$ python3 -q
>>> import numpy as np
>>> np.set_printoptions(precision=1, suppress=True, linewidth=140)
>>> rnd = lambda a: np.round(a, 1) + 0
>>> mat = np.array([[0.0, 3.0, 0.0], [3.0, 1.0, 0.0], [0.0, 0.0, 7.0]])
>>> # equal to its transpose
>>> vals, evecs = np.linalg.eigh(mat)
>>> x0 = np.array([3, 2, 3])
>>> print(np.abs(mat).sum(axis=1).max(), np.abs(vals).max())
7.0 7.0
>>> print(rnd(np.linalg.eigvalsh(mat[1:, 1:])))
[1. 7.]
>>> print(rnd(x0 @ mat @ x0 / (x0 @ x0)), rnd(vals[0]), vals[-1])
4.7 -2.5 7.0
>>> Q, R = np.linalg.qr(mat)
>>> print(np.allclose(R.T @ R, mat.T @ mat))
True
>>> print(np.abs(np.diag(R)))
[3. 3. 7.]
>>> print(R)
[[-3. -1.  0.]
 [ 0. -3.  0.]
 [ 0.  0.  7.]]
>>> print(Q @ R)
[[0. 3. 0.]
 [3. 1. 0.]
 [0. 0. 7.]]
>>> print(Q)
[[ 0. -1.  0.]
 [-1.  0.  0.]
 [-0. -0.  1.]]
>>> m1 = np.load("data.npy")
>>> print(m1)
[[ 4  9  5]
 [ 5  9  6]
 [ 0  9  0]
 [ 0  9  0]
 [11  9 12]
 [ 0  9  1]
 [ 0  9  0]
 [11  9 12]
 [ 4  9  5]
 [10  9 11]
 [ 0  9  0]
 [ 0  9  0]
 [ 0  9  0]
 [ 1  9  2]
 [ 0  9  0]
 [ 8  9  9]
 [ 8  9  9]
 [ 9  9 10]
 [ 0  9  0]]
>>> # rows 2 and 3 are equal
>>> out = np.c_[m1[:, :1] @ np.array([[2]]), np.array([-1, -3, 1, 2, 1, 3, 2, -2, 3, -3, -1, 0, -1, 2, -1, 1, 1, -1, -3])]
>>> print(out)
[[ 8 -1]
 [10 -3]
 [ 0  1]
 [ 0  2]
 [22  1]
 [ 0  3]
 [ 0  2]
 [22 -2]
 [ 8  3]
 [20 -3]
 [ 0 -1]
 [ 0  0]
 [ 0 -1]
 [ 2  2]
 [ 0 -1]
 [16  1]
 [16  1]
 [18 -1]
 [ 0 -3]]
>>> print(np.linalg.matrix_rank(np.c_[m1, out]))
4
>>> print(np.linalg.matrix_rank(out))
2
>>> print(rnd(np.linalg.norm(np.linalg.qr(m1)[0].T @ out, axis=0) ** 2 / ((out ** 2).sum(axis=0) + 1e-12)))
[1.  0.2]
>>> x0 = np.array([-2, 3])
>>> target = out @ x0
>>> print(rnd(np.linalg.pinv(out) @ out))
[[1. 0.]
 [0. 1.]]
>>> print(target)
[-19 -29   3   6 -41   9   6 -50  -7 -49  -3   0  -3   2  -3 -29 -29 -39  -9]
>>> print(rnd(np.linalg.solve(out.T @ out, out.T @ target)))
[-2.  3.]
>>> rng = np.random.default_rng(897394)
>>> target = target + 0.3 * rng.normal(size=19)
>>> print(rnd(target))
[-18.7 -28.7   3.    6.2 -40.9   9.1   5.9 -49.8  -6.9 -49.   -2.8   0.2  -2.5   2.1  -2.9 -28.6 -29.3 -39.   -9.7]
>>> c, *_ = np.linalg.lstsq(out, target)
>>> print([round(float(np.linalg.norm(np.linalg.solve(out.T @ out + lam * np.eye(2), out.T @ target))), 2) for lam in (0, 1, 10, 100)])
[3.62, 3.58, 3.31, 2.34]
>>> print(rnd(np.linalg.norm(target - out @ c)))
1.1
>>> m1 @ m1
Traceback (most recent call last):
  File "<python-input-35>", line 1, in <module>
    m1 @ m1
    ~~~^~~~
ValueError: matmul: Input operand 1 has a mismatch in its core dimension 0, with gufunc signature (n?,k),(k,m?)->(n?,m?) (size 19 is different from 3)
>>> G = m1.T @ m1
>>> print(rnd(np.linalg.svd(m1, compute_uv=False) ** 2))
[2434.2  474.9    0.9]
>>> print(G)
[[ 609  639  680]
 [ 639 1539  738]
 [ 680  738  762]]
>>> print(np.linalg.matrix_rank(G))
3
>>> E = 5 * np.eye(4) + np.ones((4, 4))
>>> print(E)
[[6. 1. 1. 1.]
 [1. 6. 1. 1.]
 [1. 1. 6. 1.]
 [1. 1. 1. 6.]]
>>> out = E + rng.integers(-2, 3, (4, 1)) @ rng.integers(-2, 3, (1, 4))
>>> print(out)
[[ 6. -3.  1. -3.]
 [ 1.  4.  1. -1.]
 [ 1. -3.  6. -3.]
 [ 1.  3.  1.  8.]]
>>> print(out - E)
[[ 0. -4.  0. -4.]
 [ 0. -2.  0. -2.]
 [ 0. -4.  0. -4.]
 [ 0.  2.  0.  2.]]
>>> print(np.abs(out - E).sum(axis=1))
[8. 4. 8. 4.]
>>> print(rnd(np.linalg.svd(out - E, compute_uv=False)))
[8.9 0.  0.  0. ]
>>> X = np.load("x.npy")
>>> print(rnd(X))
[[ 0.6  0.4 -0.2 -0.2]
 [ 0.4  0.3 -0.1 -0.1]
 [-0.2 -0.1  0.1  0.1]
 [-0.2 -0.1  0.1  0.1]]
>>> def softmax(z):
...     e = np.exp(z - z.max(axis=-1, keepdims=True))
...     return e / e.sum(axis=-1, keepdims=True)
... 
>>> print(rnd(softmax(mat[1] + 3)))
[0.8 0.1 0. ]
>>> print(rnd(softmax(mat).sum(axis=1)))
[1. 1. 1.]
>>> print(rnd(softmax(mat[1])))
[0.8 0.1 0. ]
>>> att = mat @ mat.T / np.sqrt(3)
>>> print(rnd(softmax(att)[1] @ mat))
[2.9 1.  0. ]
>>> print(rnd(softmax(att)))
[[1. 0. 0.]
 [0. 1. 0.]
 [0. 0. 1.]]
>>> print(rnd(softmax(att + np.triu(np.full(att.shape, -np.inf), 1))))
[[1. 0. 0.]
 [0. 1. 0.]
 [0. 0. 1.]]
>>> print(softmax(att).round(6).argmax(axis=1))
[0 1 2]
>>> u = np.array([-1, 0])
>>> r1 = np.array([-1, -2, -1, 5])
>>> J = np.outer(u, r1)
>>> print(J)
[[ 1  2  1 -5]
 [ 0  0  0  0]]
>>> Uu, sig, vt = np.linalg.svd(J)
>>> print(rnd(sig))
[5.6 0. ]
>>> print(np.argmax(sig[:-1] / (sig[1:] + 1e-6)) + 1)
1
>>> out = Uu[:, :1] @ np.diag(sig[:1]) @ vt[:1]
>>> print(rnd(np.linalg.norm(J - out) / np.linalg.norm(J)))
0.0
>>> print(rnd(out))
[[ 1.  2.  1. -5.]
 [ 0.  0.  0.  0.]]
>>> print(rnd(np.linalg.norm(J - out, 2)), sig[1])
0.0 0.0
>>> print(np.linalg.matrix_rank(out))
1
>>> print(np.linalg.matrix_rank(J, rtol=0.05))
1
>>> print(np.unique(J.round(6), axis=0).shape)
(2, 4)
>>> print(rnd(np.trace(np.linalg.pinv(J) @ J)))
1.0
>>> try:
...     np.linalg.inv(J)
... except np.linalg.LinAlgError as e:
...     print(repr(e))
... 
LinAlgError('Last 2 dimensions of the array must be square')
>>> print(rnd(J @ np.linalg.pinv(J) @ J))
[[ 1.  2.  1. -5.]
 [ 0.  0.  0.  0.]]
>>> print(np.abs(np.diag(np.linalg.qr(J)[1])) > 1e-9)
[ True False]
>>> print(np.linalg.lstsq(J[:-1].T, J[-1])[2])
1
>>> u = np.array([1, 2])
>>> print(np.cross(J[1, :3], J[0, :3]))
[0 0 0]
>>> print(np.polyval(u, J[1]))
[2 2 2 2]
>>> M = np.load("out3.npy")
>>> print(M)
[[ 1.1 -1.  -2. ]
 [ 1.  -1.9 -2. ]
 [ 1.  -1.  -1.9]]
>>> T = np.stack([M, -2 * M, M[::-1]])
>>> print(np.linalg.matrix_rank(T))
[3 3 3]
>>> print(rnd(T.sum(axis=0)))
[[-0.1  0.   0.1]
 [ 0.   0.   0. ]
 [ 0.1  0.  -0.1]]
>>> u, r1 = M[2], M[1]
>>> print(rnd(u @ u))
5.6
>>> print(rnd(u @ r1))
6.7
>>> p = (u @ r1) / (u @ u) * u
>>> print(rnd(r1 - p))
[-0.2 -0.7  0.3]
>>> print(rnd(np.outer(u, r1)))
[[ 1.  -1.9 -2. ]
 [-1.   1.9  2. ]
 [-1.9  3.6  3.8]]
>>> print(rnd(p))
[ 1.2 -1.2 -2.3]
>>> vals, evecs = np.linalg.eig(M)
>>> print(rnd(vals))
[-2.5  0.1 -0.3]
>>> print(rnd(M @ evecs[:, 0] - vals[0] * evecs[:, 0]))
[0. 0. 0.]
>>> print(rnd(np.sort(np.linalg.eigvals(M @ M))))
[0.  0.1 6.3]
>>> print(rnd(np.sort(np.linalg.eigvals(M.T))))
[-2.5 -0.3  0.1]
>>> print(rnd(np.sort(np.linalg.eigvals(np.linalg.inv(M)))))
[-3.5 -0.4 10. ]
>>> data = np.load("dump.npy")
>>> print(data)
[[  0.2 -18.2   0. ]
 [  1.4 -12.7   0. ]
 [  1.8 -10.5   0. ]
 [  1.8 -10.1   0. ]
 [  2.   -4.9   0. ]
 [  1.5  -2.5   0. ]
 [  0.7  -1.    0. ]
 [  0.1   0.3   0. ]
 [  0.2   0.4   0. ]
 [  2.7   2.6   0. ]
 [ 17.5  15.2   0. ]
 [ 22.   19.3   0. ]
 [ 25.   22.1   0. ]]
>>> print(data[10] @ data[2])
-128.1
>>> print(rnd(np.linalg.norm(data, axis=1)))
[18.2 12.8 10.7 10.3  5.3  2.9  1.2  0.3  0.4  3.7 23.2 29.3 33.4]
>>> print(rnd(np.linalg.norm(data[10], 1)), rnd(np.linalg.norm(data[10], np.inf)))
32.7 17.5
>>> print(np.linalg.norm(data, axis=1).argmax())
12
>>> data @ data
Traceback (most recent call last):
  File "<python-input-104>", line 1, in <module>
    data @ data
    ~~~~~^~~~~~
ValueError: matmul: Input operand 1 has a mismatch in its core dimension 0, with gufunc signature (n?,k),(k,m?)->(n?,m?) (size 13 is different from 3)
>>> G = data.T @ data
>>> print(rnd(np.diag(G)))
[1437.8 1835.     0. ]
>>> print(rnd(np.linalg.svd(data, compute_uv=False) ** 2))
[2830.5  442.3    0. ]
>>> print(rnd(G))
[[1437.8 1177.5    0. ]
 [1177.5 1835.     0. ]
 [   0.     0.     0. ]]
>>> print(rnd(np.linalg.eigvalsh(G)[::-1]))
[2830.5  442.3    0. ]
>>> print(rnd(softmax(data[8])))
[0.3 0.4 0.3]
>>> print(rnd(softmax(data).sum(axis=1)))
[1. 1. 1. 1. 1. 1. 1. 1. 1. 1. 1. 1. 1.]
>>> att = data @ data.T / np.sqrt(3)
>>> print(rnd(softmax(att)[8] @ data))
[23.8 20.9  0. ]
>>> print(softmax(att).round(6).argmax(axis=1))
[ 0  0  0  0  0  0  0 12 12 12 12 12 12]
>>> feats = np.load("test10.npy")
>>> print(feats)
[[-1.  1.  1.]
 [ 1. -1.  1.]
 [ 1.  1. -1.]]
>>> # symmetric, so the eigenvalues are real
>>> vals, evecs = np.linalg.eig(feats)
>>> print(rnd(np.sort(np.linalg.eigvals(feats @ feats))))
[1. 4. 4.]
>>> print(rnd(np.sort(np.linalg.eigvals(feats.T))))
[-2. -2.  1.]
>>> print(rnd(vals))
[ 1. -2. -2.]
>>> print(rnd(np.prod(vals)))
4.0
